% python3 -q
>>> import numpy as np
>>> from numpy import linalg as LA
>>> np.set_printoptions(precision=2, suppress=True, linewidth=140)
>>> rd = lambda a: np.round(a, 2) + 0
>>> B = np.array([[0.7, 0.8],
...     [0.0, -0.2],
...     [1.5, -0.9],
...     [2.1, -1.3],
...     [-0.6, 1.4],
...     [-0.2, -1.2],
...     [-0.2, -0.7],
...     [0.4, 1.5],
...     [-2.3, -1.3],
...     [-0.2, 1.3]])
>>> C = np.array([[1.4, -0.7, 0.0, 1.6, -0.7, -1.0, 0.1, -1.0, -0.4],
...     [-0.1, 0.5, -0.2, 0.6, -0.5, -1.0, -0.3, -0.7, 0.1]])
>>> m1 = B @ C
>>> rd(m1)
array([[ 0.9 , -0.09, -0.16,  1.6 , -0.89, -1.5 , -0.17, -1.26, -0.2 ],
       [ 0.02, -0.1 ,  0.04, -0.12,  0.1 ,  0.2 ,  0.06,  0.14, -0.02],
       [ 2.19, -1.5 ,  0.18,  1.86, -0.6 , -0.6 ,  0.42, -0.87, -0.69],
       [ 3.07, -2.12,  0.26,  2.58, -0.82, -0.8 ,  0.6 , -1.19, -0.97],
       [-0.98,  1.12, -0.28, -0.12, -0.28, -0.8 , -0.48, -0.38,  0.38],
       [-0.16, -0.46,  0.24, -1.04,  0.74,  1.4 ,  0.34,  1.04, -0.04],
       [-0.21, -0.21,  0.14, -0.74,  0.49,  0.9 ,  0.19,  0.69,  0.01],
       [ 0.41,  0.47, -0.3 ,  1.54, -1.03, -1.9 , -0.41, -1.45, -0.01],
       [-3.09,  0.96,  0.26, -4.46,  2.26,  3.6 ,  0.16,  3.21,  0.79],
       [-0.41,  0.79, -0.26,  0.46, -0.51, -1.1 , -0.41, -0.71,  0.21]])
>>> # looks like rank 2
>>> rank = LA.matrix_rank(m1)
>>> rank
np.int64(2)
>>> ns = LA.svd(m1)[2][rank:].T
>>> LA.matrix_rank(m1.T @ m1), LA.matrix_rank(m1 @ m1.T)
(np.int64(2), np.int64(2))
>>> [int(LA.matrix_rank(np.delete(m1, i, axis=0))) for i in range(10)]
[2, 2, 2, 2, 2, 2, 2, 2, 2, 2]
>>> np.allclose(m1 @ ns, 0)
True
>>> ns.shape
(9, 7)
>>> J = np.loadtxt("mat.csv", delimiter=",")
>>> J
array([[3., 3., 0., 0., 0., 0.],
       [2., 0., 0., 0., 0., 0.],
       [0., 0., 0., 0., 0., 0.],
       [0., 0., 3., 3., 0., 0.],
       [0., 0., 2., 0., 0., 0.],
       [0., 0., 0., 0., 0., 0.],
       [0., 0., 0., 0., 3., 3.],
       [0., 0., 0., 0., 2., 0.],
       [0., 0., 0., 0., 0., 0.]])
>>> # row 5 repeats row 2
>>> x = np.array([-2, 2, -3, 0, 2, -4])
>>> y = J @ x
>>> y
array([ 0., -4.,  0., -9., -6.,  0., -6.,  4.,  0.])
>>> rd(LA.lstsq(J, y)[0])
array([-2.,  2., -3.,  0.,  2., -4.])
>>> rng = np.random.default_rng(64764)
>>> y = y + 0.1 * rng.normal(size=9)
>>> rd(y)
array([-0.15, -4.01, -0.01, -8.87, -6.22,  0.  , -5.88,  3.76,  0.04])
>>> coef, *_ = LA.lstsq(J, y)
>>> rd(J.T @ (y - J @ coef))
array([0., 0., 0., 0., 0., 0.])
